$ python3 -q
>>> import numpy as np
>>> np.set_printoptions(precision=2, suppress=True, linewidth=100, legacy="1.25")
>>> data = np.load("w.npy")
>>> data
array([[ 0.42, -0.51,  0.72,  0.55,  0.15,  0.61,  0.49],
       [ 0.2 , -0.05,  0.04, -0.33, -0.64,  0.78,  0.26],
       [ 0.48,  0.08,  0.29, -0.08, -0.41,  0.46,  0.1 ],
       [-0.68,  1.05, -0.84,  0.24, -0.3 , -0.31, -0.32],
       [-0.15, -0.19, -0.08, -0.07,  0.17,  0.3 ,  0.18],
       [-0.46,  1.13,  0.11, -0.31, -1.25,  0.51, -0.86],
       [ 0.11, -0.53,  0.  , -0.03,  0.6 , -0.45,  0.3 ],
       [-0.46,  0.24, -0.27, -0.26,  0.34,  0.09, -0.15],
       [-0.63,  0.48, -0.24, -0.56,  0.08,  0.44, -0.2 ],
       [ 0.5 , -0.17,  0.09,  0.18,  0.53, -0.1 , -0.02],
       [-0.3 , -0.08,  0.17,  0.47,  0.74, -0.28, -0.28],
       [-0.48,  0.55,  0.04,  0.67, -0.22,  0.01, -1.12]])
>>> other = np.c_[data[:, :3] @ np.array([[2, -2, 2], [-1, 1, 2], [-2, -1, -2]]), np.array([1, -3, 3, -1, 3, 1, -2, 0, 0, 1, -3, 2])]
>>> other
array([[-0.09, -2.07, -1.62,  1.  ],
       [ 0.37, -0.49,  0.22, -3.  ],
       [ 0.3 , -1.17,  0.54,  3.  ],
       [-0.73,  3.25,  2.42, -1.  ],
       [ 0.05,  0.19, -0.52,  3.  ],
       [-2.27,  1.94,  1.12,  1.  ],
       [ 0.75, -0.75, -0.84, -2.  ],
       [-0.62,  1.43,  0.1 ,  0.  ],
       [-1.26,  1.98,  0.18,  0.  ],
       [ 0.99, -1.26,  0.48,  1.  ],
       [-0.86,  0.35, -1.1 , -3.  ],
       [-1.59,  1.47,  0.06,  2.  ]])
>>> np.linalg.matrix_rank(other)
4
>>> C = other[[10, 9]].astype(float)
>>> for _ in range(3):
...     lab = np.linalg.norm(other[:, None] - C, axis=-1).argmin(axis=1)
...     C = np.array([other[lab == j].mean(axis=0) for j in range(2)])
... 
>>> lab
array([1, 0, 1, 0, 1, 1, 0, 0, 0, 1, 0, 1])
>>> np.bincount(lab)
array([6, 6])
>>> C
array([[-0.39,  0.96,  0.16, -1.5 ],
       [-0.43, -0.15,  0.01,  1.83]])
>>> np.abs(C[1] - C[0]).argmax()
3
>>> C[1] - C[0]
array([-0.04, -1.11, -0.15,  3.33])
